$ ipython --no-banner

In [1]: import numpy as np

In [2]: import numpy.linalg as la

In [3]: np.set_printoptions(suppress=True, linewidth=100)

In [4]: def rnd(a):
   ...:     return np.round(a, 3) + 0
   ...: 

In [5]: X = np.loadtxt("dump.csv", delimiter=",")

In [6]: X
Out[6]: 
array([[0., 0., 1., 1., 0., 0.],
       [0., 0., 1., 1., 0., 0.],
       [1., 1., 0., 1., 0., 0.],
       [1., 1., 1., 0., 0., 0.],
       [0., 0., 0., 0., 0., 1.],
       [0., 0., 0., 0., 1., 0.]])

In [7]: (X != 0).astype(int)
Out[7]: 
array([[0, 0, 1, 1, 0, 0],
       [0, 0, 1, 1, 0, 0],
       [1, 1, 0, 1, 0, 0],
       [1, 1, 1, 0, 0, 0],
       [0, 0, 0, 0, 0, 1],
       [0, 0, 0, 0, 1, 0]])

In [8]: rnd(la.det(X))
Out[8]: np.float64(0.0)

In [9]: rng = np.random.default_rng(6126)

In [10]: labels = rng.permutation(6)

In [11]: labels
Out[11]: array([0, 1, 5, 4, 3, 2])

In [12]: A2 = X[labels][:, labels]

In [13]: np.trace(A2)
Out[13]: np.float64(0.0)

In [14]: rnd(la.det(A2)), rnd(la.det(X[labels]))
Out[14]: (np.float64(0.0), np.float64(0.0))

In [15]: K = np.loadtxt("layer2.csv", delimiter=",")

In [16]: K
Out[16]: 
array([[ 0.,  2., -5.,  4., -1., -5., -2.,  3.,  1., -2.,  0.,  3.],
       [ 0.,  0.,  3., -5., -5., -1., -2.,  0.,  5.,  3., -1., -4.],
       [ 0.,  0.,  0., -2., -1.,  4., -5.,  3.,  1., -4.,  5.,  1.],
       [ 0.,  0.,  0.,  0.,  0.,  3.,  5., -1.,  3.,  1.,  2., -5.],
       [ 0.,  0.,  0.,  0.,  0., -2., -1.,  5.,  1., -3.,  4., -3.],
       [ 0.,  0.,  0.,  0.,  0.,  0.,  3.,  1.,  0., -4., -3.,  4.],
       [ 0.,  0.,  0.,  0.,  0.,  0.,  0., -1.,  1.,  4.,  1., -3.],
       [ 0.,  0.,  0.,  0.,  0.,  0.,  0.,  0., -5., -2.,  1.,  4.],
       [ 0.,  0.,  0.,  0.,  0.,  0.,  0.,  0.,  0.,  5.,  0., -2.],
       [ 0.,  0.,  0.,  0.,  0.,  0.,  0.,  0.,  0.,  0.,  2.,  5.],
       [ 0.,  0.,  0.,  0.,  0.,  0.,  0.,  0.,  0.,  0.,  0., -5.],
       [ 0.,  0.,  0.,  0.,  0.,  0.,  0.,  0.,  0.,  0.,  0.,  0.]])

In [17]: left, s, VT = la.svd(K)

In [18]: np.argmax(s[:-1] / (s[1:] + 1e-6)) + 1
Out[18]: np.int64(10)

In [19]: A2 = left[:, :10] @ np.diag(s[:10]) @ VT[:10]

In [20]: rnd(np.abs(K - A2).max())
Out[20]: np.float64(0.0)

In [21]: rnd(A2)
Out[21]: 
array([[ 0.,  2., -5.,  4., -1., -5., -2.,  3.,  1., -2.,  0.,  3.],
       [ 0.,  0.,  3., -5., -5., -1., -2.,  0.,  5.,  3., -1., -4.],
       [ 0.,  0.,  0., -2., -1.,  4., -5.,  3.,  1., -4.,  5.,  1.],
       [ 0.,  0.,  0.,  0.,  0.,  3.,  5., -1.,  3.,  1.,  2., -5.],
       [ 0.,  0.,  0.,  0.,  0., -2., -1.,  5.,  1., -3.,  4., -3.],
       [ 0.,  0.,  0.,  0.,  0.,  0.,  3.,  1.,  0., -4., -3.,  4.],
       [ 0.,  0.,  0.,  0.,  0.,  0.,  0., -1.,  1.,  4.,  1., -3.],
       [ 0.,  0.,  0.,  0.,  0.,  0.,  0.,  0., -5., -2.,  1.,  4.],
       [ 0.,  0.,  0.,  0.,  0.,  0.,  0.,  0.,  0.,  5.,  0., -2.],
       [ 0.,  0.,  0.,  0.,  0.,  0.,  0.,  0.,  0.,  0.,  2.,  5.],
       [ 0.,  0.,  0.,  0.,  0.,  0.,  0.,  0.,  0.,  0.,  0., -5.],
       [ 0.,  0.,  0.,  0.,  0.,  0.,  0.,  0.,  0.,  0.,  0.,  0.]])

In [22]: la.matrix_rank(A2)
Out[22]: np.int64(10)

In [23]: rnd(la.norm(K - A2) / la.norm(K))
Out[23]: np.float64(0.0)

In [24]: rnd(la.norm(K - A2, 2)), rnd(s[10])
Out[24]: (np.float64(0.0), np.float64(0.0))

In [25]: r = la.matrix_rank(K)

In [26]: r
Out[26]: np.int64(10)

In [27]: N = la.svd(K)[2][r:].T

In [28]: la.matrix_rank(K.T @ K), la.matrix_rank(K @ K.T)
Out[28]: (np.int64(10), np.int64(10))

In [29]: N.shape
Out[29]: (12, 2)

In [30]: left, s, VT = la.svd(K)

In [31]: evecs = VT[:(s > 1e-8).sum()]

In [32]: x = K[4] + 5 * K[5] + rng.integers(2) * np.eye(12)[9]

In [33]: x
Out[33]: array([  0.,   0.,   0.,   0.,   0.,  -2.,  14.,  10.,   1., -22., -11.,  17.])

In [34]: la.matrix_rank(np.vstack([K, x]))
Out[34]: np.int64(10)

In [35]: rnd(la.norm(x - evecs.T @ evecs @ x))
Out[35]: np.float64(0.0)

In [36]: rnd(evecs.T @ evecs)
Out[36]: 
array([[ 0.   ,  0.   ,  0.   ,  0.   ,  0.   ,  0.   ,  0.   ,  0.   ,  0.   ,  0.   ,  0.   ,
         0.   ],
       [ 0.   ,  0.132, -0.202,  0.121, -0.242,  0.   ,  0.   ,  0.   ,  0.   ,  0.   ,  0.   ,
         0.   ],
       [ 0.   , -0.202,  0.953,  0.028, -0.056,  0.   ,  0.   ,  0.   ,  0.   ,  0.   ,  0.   ,
         0.   ],
       [ 0.   ,  0.121,  0.028,  0.983,  0.034,  0.   ,  0.   ,  0.   ,  0.   ,  0.   ,  0.   ,
         0.   ],
       [ 0.   , -0.242, -0.056,  0.034,  0.932,  0.   ,  0.   ,  0.   ,  0.   ,  0.   ,  0.   ,
         0.   ],
       [ 0.   ,  0.   ,  0.   ,  0.   ,  0.   ,  1.   ,  0.   ,  0.   ,  0.   ,  0.   ,  0.   ,
         0.   ],
       [ 0.   ,  0.   ,  0.   ,  0.   ,  0.   ,  0.   ,  1.   ,  0.   ,  0.   ,  0.   ,  0.   ,
         0.   ],
       [ 0.   ,  0.   ,  0.   ,  0.   ,  0.   ,  0.   ,  0.   ,  1.   ,  0.   ,  0.   ,  0.   ,
         0.   ],
       [ 0.   ,  0.   ,  0.   ,  0.   ,  0.   ,  0.   ,  0.   ,  0.   ,  1.   ,  0.   ,  0.   ,
         0.   ],
       [ 0.   ,  0.   ,  0.   ,  0.   ,  0.   ,  0.   ,  0.   ,  0.   ,  0.   ,  1.   ,  0.   ,
         0.   ],
       [ 0.   ,  0.   ,  0.   ,  0.   ,  0.   ,  0.   ,  0.   ,  0.   ,  0.   ,  0.   ,  1.   ,
         0.   ],
       [ 0.   ,  0.   ,  0.   ,  0.   ,  0.   ,  0.   ,  0.   ,  0.   ,  0.   ,  0.   ,  0.   ,
         1.   ]])

In [37]: np.allclose(K[:-1].T @ la.lstsq(K[:-1].T, K[-1])[0], K[-1])
Out[37]: True

In [38]: rnd(np.trace(la.pinv(K) @ K))
Out[38]: np.float64(10.0)

In [39]: F = np.loadtxt("a.csv", delimiter=",")

In [40]: F
Out[40]: 
array([[ 1.363,  1.788,  1.576, -2.212, -0.212,  0.   , -2.637, -0.424, -0.637,  0.576, -0.212,
        -0.637,  1.363, -0.637],
       [-1.577,  0.808, -0.385, -3.192, -1.192,  0.   , -5.577, -2.385, -3.577, -1.385, -1.192,
        -3.577, -1.577, -3.577],
       [ 0.179,  1.393,  0.786, -2.607, -0.607,  0.   , -3.821, -1.214, -1.821, -0.214, -0.607,
        -1.821,  0.179, -1.821],
       [ 2.395,  2.132,  2.263, -1.868,  0.132,  0.   , -1.605,  0.263,  0.395,  1.263,  0.132,
         0.395,  2.395,  0.395],
       [-0.992,  1.003,  0.005, -2.997, -0.997,  0.   , -4.992, -1.995, -2.992, -0.995, -0.997,
        -2.992, -0.992, -2.992],
       [-3.31 ,  0.23 , -1.54 , -3.77 , -1.77 ,  0.   , -7.31 , -3.54 , -5.31 , -2.54 , -1.77 ,
        -5.31 , -3.31 , -5.31 ],
       [-1.187,  0.938, -0.125, -3.062, -1.062,  0.   , -5.187, -2.125, -3.187, -1.125, -1.062,
        -3.187, -1.187, -3.187],
       [ 3.024,  2.341,  2.682, -1.659,  0.341,  0.   , -0.976,  0.682,  1.024,  1.682,  0.341,
         1.024,  3.024,  1.024],
       [-1.449,  0.85 , -0.299, -3.15 , -1.15 ,  0.   , -5.449, -2.299, -3.449, -1.299, -1.15 ,
        -3.449, -1.449, -3.449],
       [ 2.543,  2.181,  2.362, -1.819,  0.181,  0.   , -1.457,  0.362,  0.543,  1.362,  0.181,
         0.543,  2.543,  0.543],
       [ 3.046,  2.349,  2.697, -1.651,  0.349,  0.   , -0.954,  0.697,  1.046,  1.697,  0.349,
         1.046,  3.046,  1.046],
       [ 2.388,  2.129,  2.259, -1.871,  0.129,  0.   , -1.612,  0.259,  0.388,  1.259,  0.129,
         0.388,  2.388,  0.388],
       [ 4.166,  2.722,  3.444, -1.278,  0.722,  0.   ,  0.166,  1.444,  2.166,  2.444,  0.722,
         2.166,  4.166,  2.166],
       [ 1.901,  1.967,  1.934, -2.033, -0.033,  0.   , -2.099, -0.066, -0.099,  0.934, -0.033,
        -0.099,  1.901, -0.099],
       [-1.385,  0.872, -0.257, -3.128, -1.128,  0.   , -5.385, -2.257, -3.385, -1.257, -1.128,
        -3.385, -1.385, -3.385]])

In [41]: left, s, VT = la.svd(F)

In [42]: rnd(s)
Out[42]: 
array([26.11 , 16.675,  0.002,  0.002,  0.   ,  0.   ,  0.   ,  0.   ,  0.   ,  0.   ,  0.   ,
        0.   ,  0.   ,  0.   ])

In [43]: np.argmax(s[:-1] / (s[1:] + 1e-6)) + 1
Out[43]: np.int64(2)

In [44]: A2 = left[:, :2] @ np.diag(s[:2]) @ VT[:2]

In [45]: rnd(la.norm(F - A2) / la.norm(F))
Out[45]: np.float64(0.0)

In [46]: la.matrix_rank(A2)
Out[46]: np.int64(2)

In [47]: rnd(np.abs(F - A2).max())
Out[47]: np.float64(0.001)
